$ python -q
>>> import numpy as np
>>> np.set_printoptions(precision=1, suppress=True, linewidth=140, sign=" ")
>>> def rnd(a):
...     return np.round(a, 1) + 0
... 
>>> W0 = np.loadtxt("m.csv", delimiter=",")
>>> W0
array([[ 1., -1.,  1., -1., -1.,  1., -1.,  1.],
       [ 1.,  1.,  1.,  1.,  1.,  1.,  1.,  1.],
       [ 1.,  1., -1., -1., -1., -1.,  1.,  1.]])
>>> r0, r1 = W0[2], W0[1]
>>> r0 @ r0
np.float64(8.0)
>>> r0 @ r1
np.float64(0.0)
>>> p = (r0 @ r1) / (r0 @ r0) * r0
>>> np.outer(r0, r1)
array([[ 1.,  1.,  1.,  1.,  1.,  1.,  1.,  1.],
       [ 1.,  1.,  1.,  1.,  1.,  1.,  1.,  1.],
       [-1., -1., -1., -1., -1., -1., -1., -1.],
       [-1., -1., -1., -1., -1., -1., -1., -1.],
       [-1., -1., -1., -1., -1., -1., -1., -1.],
       [-1., -1., -1., -1., -1., -1., -1., -1.],
       [ 1.,  1.,  1.,  1.,  1.,  1.,  1.,  1.],
       [ 1.,  1.,  1.,  1.,  1.,  1.,  1.,  1.]])
>>> p
array([ 0.,  0., -0., -0., -0., -0.,  0.,  0.])
>>> (r1 - p) @ r0
np.float64(0.0)
>>> np.linalg.matrix_rank(np.outer(r0, r1))
np.int64(1)
>>> theta = np.radians(180)
>>> Rm = np.eye(8)
>>> Rm[4, 4] = Rm[0, 0] = np.cos(theta)
>>> Rm[4, 0], Rm[0, 4] = -np.sin(theta), np.sin(theta)
>>> rnd(Rm)
array([[-1.,  0.,  0.,  0.,  0.,  0.,  0.,  0.],
       [ 0.,  1.,  0.,  0.,  0.,  0.,  0.,  0.],
       [ 0.,  0.,  1.,  0.,  0.,  0.,  0.,  0.],
       [ 0.,  0.,  0.,  1.,  0.,  0.,  0.,  0.],
       [ 0.,  0.,  0.,  0., -1.,  0.,  0.,  0.],
       [ 0.,  0.,  0.,  0.,  0.,  1.,  0.,  0.],
       [ 0.,  0.,  0.,  0.,  0.,  0.,  1.,  0.],
       [ 0.,  0.,  0.,  0.,  0.,  0.,  0.,  1.]])
>>> M2 = W0 @ Rm.T
>>> np.abs(M2 - W0).max(axis=0)
array([ 2.,  0.,  0.,  0.,  2.,  0.,  0.,  0.])
>>> rnd(np.linalg.svd(W0, compute_uv=False)), rnd(np.linalg.svd(M2, compute_uv=False))
(array([ 2.8,  2.8,  2.8]), array([ 2.8,  2.8,  2.8]))
>>> np.allclose(W0 @ W0.T, M2 @ M2.T)
True
>>> rnd(np.linalg.det(Rm)), np.trace(Rm)
(np.float64(1.0), np.float64(4.0))
>>> blk = np.stack([W0, 5 * W0, W0[::-1]])
>>> np.linalg.matrix_rank(blk)
array([ 3,  3,  3])
>>> X = np.array([[33.0, 36.0, 12.0], [36.0, 33.0, 12.0], [12.0, 12.0, 1.0]])
>>> X
array([[ 33.,  36.,  12.],
       [ 36.,  33.,  12.],
       [ 12.,  12.,   1.]])
>>> # symmetric, so the eigenvalues are real
>>> U, s, Vt = np.linalg.svd(X)
>>> rnd(s)
array([ 73.,   3.,   3.])
>>> M2 = U[:, :1] @ np.diag(s[:1]) @ Vt[:1]
>>> np.linalg.matrix_rank(M2)
np.int64(1)
>>> rnd(np.linalg.norm(X - M2) / np.linalg.norm(X))
np.float64(0.1)
>>> rnd(M2)
array([[ 34.6,  34.6,  11.5],
       [ 34.6,  34.6,  11.5],
       [ 11.5,  11.5,   3.8]])
>>> r0, r1 = X[1], X[2]
>>> r0 @ r1
np.float64(840.0)
>>> r0 @ r0
np.float64(2529.0)
>>> p = (r0 @ r1) / (r0 @ r0) * r0
>>> rnd(r1 - p)
array([ 0.,  1., -3.])
>>> rnd((r1 - p) @ r0)
np.float64(0.0)
>>> np.allclose(X @ X.T, X.T @ X)
True
>>> np.allclose(X, X.T)
True
>>> (X + X.T) / 2
array([[ 33.,  36.,  12.],
       [ 36.,  33.,  12.],
       [ 12.,  12.,   1.]])
>>> K = np.diag(5 * np.array([5, 8, 6, 9, 0, 5, 8])) + np.array([[2, 1, -3, 1, -1, -2, 3],
...     [-1, -3, -1, 2, -2, -1, 1],
...     [-3, 0, -1, 3, -2, 3, -3],
...     [-3, 3, 3, -1, 3, -3, -3],
...     [2, -3, -2, -3, -1, 2, 3],
...     [-3, 2, 2, 3, 1, 3, 0],
...     [3, 0, 2, 2, 3, 0, 0]])
>>> K
array([[27,  1, -3,  1, -1, -2,  3],
       [-1, 37, -1,  2, -2, -1,  1],
       [-3,  0, 29,  3, -2,  3, -3],
       [-3,  3,  3, 44,  3, -3, -3],
       [ 2, -3, -2, -3, -1,  2,  3],
       [-3,  2,  2,  3,  1, 28,  0],
       [ 3,  0,  2,  2,  3,  0, 40]])
>>> theta = np.radians(135)
>>> Rm = np.eye(7)
>>> Rm[0, 0] = Rm[6, 6] = np.cos(theta)
>>> Rm[0, 6], Rm[6, 0] = -np.sin(theta), np.sin(theta)
>>> rnd(Rm)
array([[-0.7,  0. ,  0. ,  0. ,  0. ,  0. , -0.7],
       [ 0. ,  1. ,  0. ,  0. ,  0. ,  0. ,  0. ],
       [ 0. ,  0. ,  1. ,  0. ,  0. ,  0. ,  0. ],
       [ 0. ,  0. ,  0. ,  1. ,  0. ,  0. ,  0. ],
       [ 0. ,  0. ,  0. ,  0. ,  1. ,  0. ,  0. ],
       [ 0. ,  0. ,  0. ,  0. ,  0. ,  1. ,  0. ],
       [ 0.7,  0. ,  0. ,  0. ,  0. ,  0. , -0.7]])
>>> M2 = K @ Rm.T
>>> rnd(np.linalg.svd(K, compute_uv=False)), rnd(np.linalg.svd(M2, compute_uv=False))
(array([ 46.1,  41.1,  36.5,  32.5,  26. ,  24.5,   1.3]), array([ 46.1,  41.1,  36.5,  32.5,  26. ,  24.5,   1.3]))
>>> rnd(np.linalg.det(Rm)), rnd(np.trace(Rm))
(np.float64(1.0), np.float64(3.6))
>>> blk = np.stack([K, -3 * K, K[::-1]])
>>> blk.shape
(3, 7, 7)
>>> np.einsum("bij,cij->bc", blk, blk)
array([[  7483, -22449,   2332],
       [-22449,  67347,  -6996],
       [  2332,  -6996,   7483]])
>>> (K + K.T) / 2
array([[27. ,  0. , -3. , -1. ,  0.5, -2.5,  3. ],
       [ 0. , 37. , -0.5,  2.5, -2.5,  0.5,  0.5],
       [-3. , -0.5, 29. ,  3. , -2. ,  2.5, -0.5],
       [-1. ,  2.5,  3. , 44. ,  0. ,  0. , -0.5],
       [ 0.5, -2.5, -2. ,  0. , -1. ,  1.5,  3. ],
       [-2.5,  0.5,  2.5,  0. ,  1.5, 28. ,  0. ],
       [ 3. ,  0.5, -0.5, -0.5,  3. ,  0. , 40. ]])
>>> (K - K.T) / 2
array([[ 0. ,  1. ,  0. ,  2. , -1.5,  0.5,  0. ],
       [-1. ,  0. , -0.5, -0.5,  0.5, -1.5,  0.5],
       [ 0. ,  0.5,  0. ,  0. ,  0. ,  0.5, -2.5],
       [-2. ,  0.5,  0. ,  0. ,  3. , -3. , -2.5],
       [ 1.5, -0.5,  0. , -3. ,  0. ,  0.5,  0. ],
       [-0.5,  1.5, -0.5,  3. , -0.5,  0. ,  0. ],
       [ 0. , -0.5,  2.5,  2.5,  0. ,  0. ,  0. ]])
>>> rnd(np.abs(np.linalg.eigvals(K)).max())
np.float64(42.5)
>>> np.allclose(K, K.T)
False
>>> K.inv()
Traceback (most recent call last):
  File "<python-input-60>", line 1, in <module>
    K.inv()
    ^^^^^
AttributeError: 'numpy.ndarray' object has no attribute 'inv'
>>> rnd(np.sort(np.abs(np.linalg.eigvals(K))))
array([  1.3,  25.5,  25.5,  32.7,  36.7,  42.5,  42.5])
>>> K @ K
array([[ 747,   66, -162,   67,  -12, -125,  205],
       [ -65, 1378,  -53,  163,  -61,  -76,   65],
       [-199,   18,  863,  225,  -50,  164, -231],
       [-219,  225,  207, 1924,  108, -198, -258],
       [  73, -111,  -58, -127,   11,   56,  135],
       [-180,  133,  128,  220,   31,  787,  -19],
       [ 195,    0,  129,  168,  116,    0, 1606]])
>>> np.trace(K)
np.int64(204)
>>> rnd(np.linalg.norm(K[1] - K[0]))
np.float64(45.7)
>>> rnd(np.linalg.norm(K, axis=1))
array([ 27.5,  37.2,  29.7,  44.6,   6.3,  28.5,  40.3])
>>> K[1] @ K[0]
np.int64(22)
>>> rnd(np.linalg.norm(K) ** 2 / np.linalg.norm(K, 2) ** 2)
np.float64(3.5)
>>> rnd(np.linalg.norm(K, axis=0))
array([ 27.7,  37.3,  29.5,  44.4,   5.4,  28.5,  40.5])
>>> np.linalg.norm(K, axis=1).argmax()
np.int64(3)
>>> rnd(np.linalg.norm(K, 2))
np.float64(46.1)
>>> M2 = K / np.linalg.norm(K, axis=1, keepdims=True)
>>> gram = M2 @ M2.T
>>> rnd(gram)
array([[ 1. ,  0. , -0.2,  0. ,  0.3, -0.2,  0.2],
       [ 0. ,  1. ,  0. ,  0.1, -0.5,  0. ,  0. ],
       [-0.2,  0. ,  1. ,  0.2, -0.4,  0.2, -0.1],
       [ 0. ,  0.1,  0.2,  1. , -0.6,  0.1,  0. ],
       [ 0.3, -0.5, -0.4, -0.6,  1. ,  0.2,  0.4],
       [-0.2,  0. ,  0.2,  0.1,  0.2,  1. ,  0. ],
       [ 0.2,  0. , -0.1,  0. ,  0.4,  0. ,  1. ]])
>>> rnd(np.linalg.norm(M2, axis=1))
array([ 1.,  1.,  1.,  1.,  1.,  1.,  1.])
>>> rnd(np.degrees(np.arccos(np.clip(gram[5, 2], -1, 1))))
np.float64(79.2)
>>> mat = np.load("arr.npy")
>>> mat
array([[ 0,  4,  0,  4],
       [-4,  0, -2, -2],
       [ 0,  2,  0, -5],
       [-4,  2,  5,  0]])
>>> rnd(np.linalg.norm(mat, "nuc"))
np.float64(22.0)
>>> rnd(np.linalg.norm(mat, axis=0))
array([ 5.7,  4.9,  5.4,  6.7])
>>> rnd(np.linalg.norm(mat[2] - mat[3]))
np.float64(8.1)
>>> rnd(np.linalg.norm(mat, 1)), rnd(np.linalg.norm(mat, np.inf))
(np.float64(11.0), np.float64(11.0))
>>> blk = np.stack([mat, 2 * mat, mat[::-1]])
>>> blk.sum(axis=0)
array([[ -4,  14,   5,  12],
       [-12,   2,  -6, -11],
       [ -4,   6,  -2, -17],
       [-12,  10,  15,   4]])
>>> rnd(np.linalg.norm(blk, axis=(1, 2)))
array([ 11.4,  22.8,  11.4])
>>> blk.shape
(3, 4, 4)
>>> np.linalg.matrix_rank(blk)
array([ 4,  4,  4])
>>> rnd(np.linalg.det(blk))
array([   784.,  12544.,    784.])
